% ipython --no-banner

In [1]: import numpy as np

In [2]: np.set_printoptions(suppress=True, linewidth=140)

In [3]: M = np.loadtxt("case14.csv", delimiter=",")

In [4]: M.round(2)
Out[4]: 
array([[ 3.99, -8.77,  6.39],
       [ 4.53, -9.91,  7.22],
       [-4.04,  8.8 , -6.39],
       [ 2.51, -5.51,  4.02],
       [ 1.5 , -3.3 ,  2.39],
       [-3.55,  7.71, -5.61],
       [ 1.52, -3.29,  2.38],
       [-4.48,  9.89, -7.19],
       [ 1.52, -3.33,  2.41],
       [ 0.52, -1.1 ,  0.82]])

In [5]: vec = np.array([3, 2, 0])

In [6]: np.round(np.einsum("ij,j->i", M, vec), 2)
Out[6]: array([-5.56, -6.23,  5.48, -3.51, -2.11,  4.78, -2.03,  6.34, -2.1 , -0.62])

In [7]: np.linalg.norm(M @ vec) <= np.linalg.norm(M, 2) * np.linalg.norm(vec) + 1e-9
Out[7]: np.True_

In [8]: gram = np.cov(M, rowvar=False)

In [9]: np.round(np.linalg.eigvalsh(gram)[::-1], 2) + 0
Out[9]: array([90.04,  0.  ,  0.  ])

In [10]: gram.shape
Out[10]: (3, 3)

In [11]: lab = M[:, 0] > np.median(M[:, 0])

In [12]: u = M[lab].mean(axis=0) - M[~lab].mean(axis=0)

In [13]: np.argsort(-np.abs(u).round(6), kind="stable")
Out[13]: array([1, 2, 0])

In [14]: (((M - M.mean(axis=0)) @ u > 0) == lab).mean()
Out[14]: np.float64(0.8)

In [15]: u.round(2)
Out[15]: array([  4.82, -10.56,   7.68])

In [16]: Uu, s, Vt = np.linalg.svd(M)

In [17]: np.argmax(s[:-1] / (s[1:] + 1e-6)) + 1
Out[17]: np.int64(1)

In [18]: s.round(2)
Out[18]: array([28.7 ,  0.06,  0.03])

In [19]: M2 = Uu[:, :1] @ np.diag(s[:1]) @ Vt[:1]

In [20]: np.linalg.matrix_rank(M, rtol=0.05)
Out[20]: np.int64(1)

In [21]: round(np.abs(M - M2).max(), 2)
Out[21]: np.float64(0.03)

In [22]: np.linalg.matrix_rank(M2)
Out[22]: np.int64(1)

In [23]: np.round(np.linalg.norm(M - M2) / np.linalg.norm(M), 2)
Out[23]: np.float64(0.0)

In [24]: K = np.load("run2.npy")

In [25]: K
Out[25]: 
array([[ 1.1,  0.5,  0.3],
       [-0.5, -1.3,  0.6],
       [ 0.4,  1. , -2.4],
       [ 1. ,  0.9,  0.1],
       [ 0.9, -0.6,  1.7],
       [ 0.3,  1.3, -0.3],
       [ 1.1,  0.4,  0.2],
       [-0.8,  0.6, -0.9],
       [-0.9,  0.5, -0.8],
       [-1.1, -0.8, -0.6],
       [ 0.8,  0.1, -0.2],
       [ 7. , -1. , -3. ],
       [ 0.9,  0.6,  0.2],
       [-0.5,  0.2,  0. ],
       [-0.6, -1. , -0.6],
       [ 0.9,  1.4,  0.9],
       [-0.6,  0.4, -2.2],
       [ 0. , -1.5,  1.5],
       [-0.7,  0.5,  1.2],
       [-1.8,  0.3, -0.2],
       [-2.2,  0.5,  1.1],
       [ 0.2,  2.3, -0.7],
       [-1.5,  1.5, -0.5]])

In [26]: D = np.linalg.norm(K[:, None] - K[None], axis=-1)

In [27]: D.shape
Out[27]: (23, 23)

In [28]: np.flatnonzero(D[0] < D.mean() / 2)
Out[28]: array([ 0,  3,  5,  6, 10, 12, 15])

In [29]: D.mean(axis=1).argmax()
Out[29]: np.int64(11)

In [30]: np.unravel_index(D.round(6).argmax(), D.shape)
Out[30]: (np.int64(11), np.int64(20))

In [31]: (D + 1e9 * np.eye(23)).round(6).argmin(axis=1)
Out[31]: array([ 6, 17, 16, 12, 17,  3,  0,  8,  7, 14,  6,  6,  0,  8,  9,  3,  2,  1, 13,  8, 19,  5,  8])

In [32]: P = K @ np.linalg.solve(K.T @ K, K.T)

In [33]: np.linalg.matrix_rank(np.eye(23) - P)
Out[33]: np.int64(20)

In [34]: np.allclose(P @ P, P)
Out[34]: True

In [35]: np.round(np.trace(P), 2)
Out[35]: np.float64(3.0)

In [36]: np.round(P @ K[:, 1], 2)
Out[36]: 
array([ 0.5, -1.3,  1. ,  0.9, -0.6,  1.3,  0.4,  0.6,  0.5, -0.8,  0.1, -1. ,  0.6,  0.2, -1. ,  1.4,  0.4, -1.5,  0.5,  0.3,  0.5,  2.3,
        1.5])

In [37]: u, v = K[8], K[4]

In [38]: u @ v
Out[38]: np.float64(-2.47)

In [39]: round(float(u @ u), 2)
Out[39]: 1.7

In [40]: p = (u @ v) / (u @ u) * u

In [41]: (v - p) @ u
Out[41]: np.float64(0.0)

In [42]: np.round(v - p, 2)
Out[42]: array([-0.41,  0.13,  0.54])

In [43]: p.round(2)
Out[43]: array([ 1.31, -0.73,  1.16])

In [44]: np.linalg.matrix_rank(np.outer(u, v))
Out[44]: np.int64(1)

In [45]: blk = np.stack([K, -1 * K, K[::-1]])

In [46]: np.linalg.matrix_rank(blk)
Out[46]: array([3, 3, 3])

In [47]: def softmax(z):
    ...:     e = np.exp(z - z.max(axis=-1, keepdims=True))
    ...:     return e / e.sum(axis=-1, keepdims=True)
    ...: 

In [48]: np.round(softmax(10 * K[6]), 2) + 0
Out[48]: array([1., 0., 0.])

In [49]: np.round(softmax(K[6] + 5), 2)
Out[49]: array([0.53, 0.26, 0.21])

In [50]: scores = K @ K.T / np.sqrt(3)

In [51]: np.round(softmax(scores)[6] @ K, 2)
Out[51]: array([ 4.64, -0.44, -1.9 ])

In [52]: softmax(scores).round(6).argmax(axis=1)
Out[52]: array([11, 17, 11, 11,  4, 21, 11, 16, 16,  9, 11, 11, 11, 20,  9, 15,  2, 17, 20, 20, 20, 21, 22])

In [53]: m1 = np.array([[-0.78, 0.11, -0.22, 0.4],
    ...:     [-0.8, 0.1, -0.2, 0.4],
    ...:     [0.5, 0.6, 0.7, -1.4]])

In [54]: Uu, s, Vt = np.linalg.svd(m1)

In [55]: np.argmax(s[:-1] / (s[1:] + 1e-6)) + 1
Out[55]: np.int64(2)

In [56]: M2 = Uu[:, :2] @ np.diag(s[:2]) @ Vt[:2]

In [57]: np.round(np.linalg.norm(m1 - M2, 2), 2), round(s[2], 2)
Out[57]: (np.float64(0.02), np.float64(0.02))

In [58]: M2.round(2)
Out[58]: 
array([[-0.78,  0.1 , -0.21,  0.4 ],
       [-0.8 ,  0.11, -0.21,  0.4 ],
       [ 0.5 ,  0.6 ,  0.7 , -1.4 ]])

In [59]: np.argsort(-np.linalg.norm(M2, axis=0).round(6), kind="stable")[:3]
Out[59]: array([3, 0, 2])

In [60]: np.linalg.matrix_rank(M2, rtol=0.1)
Out[60]: np.int64(2)

In [61]: np.linalg.cond(m1) > 100
Out[61]: np.True_

In [62]: [round(float(x), 2) for x in np.linalg.svd(m1, compute_uv=False)[:3]]
Out[62]: [2.0, 0.86, 0.02]

In [63]: np.linalg.matrix_rank(m1, rtol=0.1)
Out[63]: np.int64(2)

In [64]: np.argsort(-np.linalg.norm(m1, axis=0).round(6), kind="stable")[:3]
Out[64]: array([3, 0, 2])

In [65]: vec = np.array([0, -1, -1, 1])

In [66]: np.sign((m1 @ vec).round(6))
Out[66]: array([ 1.,  1., -1.])

In [67]: (m1 @ vec).argmax()
Out[67]: np.int64(0)

In [68]: m1 * vec
Out[68]: 
array([[-0.  , -0.11,  0.22,  0.4 ],
       [-0.  , -0.1 ,  0.2 ,  0.4 ],
       [ 0.  , -0.6 , -0.7 , -1.4 ]])

In [69]: m1 @ np.eye(4)[3]
Out[69]: array([ 0.4,  0.4, -1.4])

In [70]: np.round(m1 @ (2 * vec), 2)
Out[70]: array([ 1.02,  1.  , -5.4 ])

In [71]: np.round(m1 @ np.ones(4), 2)
Out[71]: array([-0.49, -0.5 ,  0.4 ])

In [72]: feats = np.load("layer7.npy")

In [73]: feats
Out[73]: 
array([[-37,   2,  -3,   0],
       [  1, -17,   0,   0],
       [ -3,   0,  -2,  -3],
       [  2,  -3,   3,  82]])

In [74]: Uu, s, Vt = np.linalg.svd(feats)

In [75]: s.round(2)
Out[75]: array([82.21, 37.34, 16.89,  1.64])

In [76]: M2 = Uu[:, :3] @ np.diag(s[:3]) @ Vt[:3]

In [77]: np.round(np.linalg.norm(feats - M2, 2), 2), round(s[3], 2)
Out[77]: (np.float64(1.64), np.float64(1.64))

In [78]: np.linalg.matrix_rank(feats, rtol=0.05)
Out[78]: np.int64(3)

In [79]: np.linalg.matrix_rank(M2)
Out[79]: np.int64(3)

In [80]: round(float(np.abs(feats - M2).max()), 2)
Out[80]: 1.62

In [81]: round(np.linalg.norm(feats - M2) / np.linalg.norm(feats), 2)
Out[81]: np.float64(0.02)

In [82]: P = np.triu(np.array([[5, -3, 1, 0], [-3, -2, 4, 3], [-5, 2, -3, -1], [-5, -1, 0, -5]]), 1) + np.eye(4)

In [83]: M2 = P @ feats @ np.linalg.inv(P)

In [84]: P @ feats - feats @ P
Out[84]: 
array([[ -6., -60.,  27., -12.],
       [ -6.,  -6.,  68., 285.],
       [ -2.,  -6.,   0., -84.],
       [  0.,   6.,  10.,  12.]])

In [85]: np.round(np.poly(M2), 2)
Out[85]: array([     1.,    -26.,  -3857., -57963., -84918.])

In [86]: round(np.linalg.det(M2), 2)
Out[86]: np.float64(-84918.0)

In [87]: rng = np.random.default_rng(8672)

In [88]: lab = rng.permutation(4)

In [89]: lab
Out[89]: array([0, 3, 2, 1])

In [90]: M2 = feats[lab][:, lab]

In [91]: M2
Out[91]: 
array([[-37,   0,  -3,   2],
       [  2,  82,   3,  -3],
       [ -3,  -3,  -2,   0],
       [  1,   0,   0, -17]])

In [92]: np.diag(M2)
Out[92]: array([-37,  82,  -2, -17])

In [93]: np.round(np.sort(np.abs(np.linalg.eigvals(M2))), 2)
Out[93]: array([ 1.64, 16.9 , 37.35, 81.89])

In [94]: round(float(np.linalg.det(M2)), 2), round(np.linalg.det(feats[lab]), 2)
Out[94]: (-84918.0, np.float64(84918.0))

In [95]: np.allclose(M2, feats)
Out[95]: False

In [96]: np.trace(M2)
Out[96]: np.int64(26)

In [97]: F = np.array([[0, -2, 1], [-2, -2, 2], [0, 2, -3], [-3, 0, 0]])

In [98]: F[-1] = F[0] + 3 * F[1]

In [99]: F
Out[99]: 
array([[ 0, -2,  1],
       [-2, -2,  2],
       [ 0,  2, -3],
       [-6, -8,  7]])

In [100]: # row 3 dominates

In [101]: vec = np.array([2, -1, -1])

In [102]: y = F @ vec

In [103]: y
Out[103]: array([  1,  -4,   1, -11])

In [104]: np.round(np.linalg.solve(F.T @ F, F.T @ y), 2)
Out[104]: array([ 2., -1., -1.])

In [105]: np.round(np.linalg.pinv(F) @ F, 2) + 0
Out[105]: 
array([[1., 0., 0.],
       [0., 1., 0.],
       [0., 0., 1.]])

In [106]: y = y + 0.3 * rng.normal(size=4)

In [107]: y.round(2)
Out[107]: array([  0.96,  -3.5 ,   0.69, -11.07])

In [108]: c, *_ = np.linalg.lstsq(F, y)

In [109]: np.round(F.T @ (y - F @ c), 2) + 0
Out[109]: array([0., 0., 0.])

In [110]: c.round(2)
Out[110]: array([ 1.99, -0.79, -0.76])

In [111]: M2 = np.c_[F[:, :1] @ np.array([[2]]), np.array([2, 1, 1, -2])]

In [112]: M2
Out[112]: 
array([[  0,   2],
       [ -4,   1],
       [  0,   1],
       [-12,  -2]])

In [113]: np.round(np.linalg.norm(np.linalg.qr(F)[0].T @ M2, axis=0) ** 2 / ((M2 ** 2).sum(axis=0) + 1e-12), 2)
Out[113]: array([1.  , 0.55])

In [114]: np.round(np.linalg.norm(M2 - F @ np.linalg.lstsq(F, M2)[0], axis=0), 2) + 0
Out[114]: array([0.  , 2.11])

In [115]: np.linalg.matrix_rank(M2)
Out[115]: np.int64(2)

In [116]: np.linalg.matrix_rank(np.c_[F, M2])
Out[116]: np.int64(4)

In [117]: O = F.astype(float).copy()

In [118]: for j in range(3):
     ...:     O[:, j] -= O[:, :j] @ (O[:, :j].T @ O[:, j])
     ...:     O[:, j] /= np.linalg.norm(O[:, j])
     ...: 

In [119]: np.round(O.T @ F, 2) + 0
Out[119]: 
array([[ 6.32,  8.22, -7.27],
       [ 0.  ,  2.9 , -2.83],
       [ 0.  ,  0.  ,  1.45]])

In [120]: np.round(O.T @ O, 2) + 0
Out[120]: 
array([[1., 0., 0.],
       [0., 1., 0.],
       [0., 0., 1.]])

In [121]: u = np.array([2, 0, -4]) + 0.5

In [122]: A = np.eye(3) - 2 * np.outer(u, u) / (u @ u)

In [123]: A.round(2)
Out[123]: 
array([[ 0.33, -0.13,  0.93],
       [-0.13,  0.97,  0.19],
       [ 0.93,  0.19, -0.31]])

In [124]: # orthonormal columns

In [125]: vec = np.array([0, -2, -1])

In [126]: y = A @ vec

In [127]: y.round(2)
Out[127]: array([-0.67, -2.13, -0.07])

In [128]: np.round(np.linalg.solve(A, A[:, 0]), 2) + 0
Out[128]: array([1., 0., 0.])

In [129]: np.round(np.linalg.solve(A, y), 2)
Out[129]: array([ 0., -2., -1.])

In [130]: Uu, s, Vt = np.linalg.svd(A, full_matrices=False)

In [131]: Uu.shape, s.shape, Vt.shape
Out[131]: ((3, 3), (3,), (3, 3))

In [132]: s.round(2)
Out[132]: array([1., 1., 1.])

In [133]: np.round(s / s[0], 2)
Out[133]: array([1., 1., 1.])

In [134]: round(float(np.sqrt((s ** 2).sum())), 2), round(np.linalg.norm(A), 2)
Out[134]: (1.73, np.float64(1.73))

In [135]: Vt @ Vt.T
Out[135]: 
array([[1., 0., 0.],
       [0., 1., 0.],
       [0., 0., 1.]])

In [136]: X = np.load("a.npy")

In [137]: X
Out[137]: 
array([[-4,  0,  0],
       [ 0,  4,  2],
       [ 0,  2,  4]])

In [138]: round(float(np.linalg.det(X)), 2)
Out[138]: -48.0

In [139]: np.flatnonzero(np.linalg.matrix_power((X != 0) + (X.T != 0) + np.eye(3), 3)[1])
Out[139]: array([1, 2])

In [140]: (X != 0).astype(int)
Out[140]: 
array([[1, 0, 0],
       [0, 1, 1],
       [0, 1, 1]])
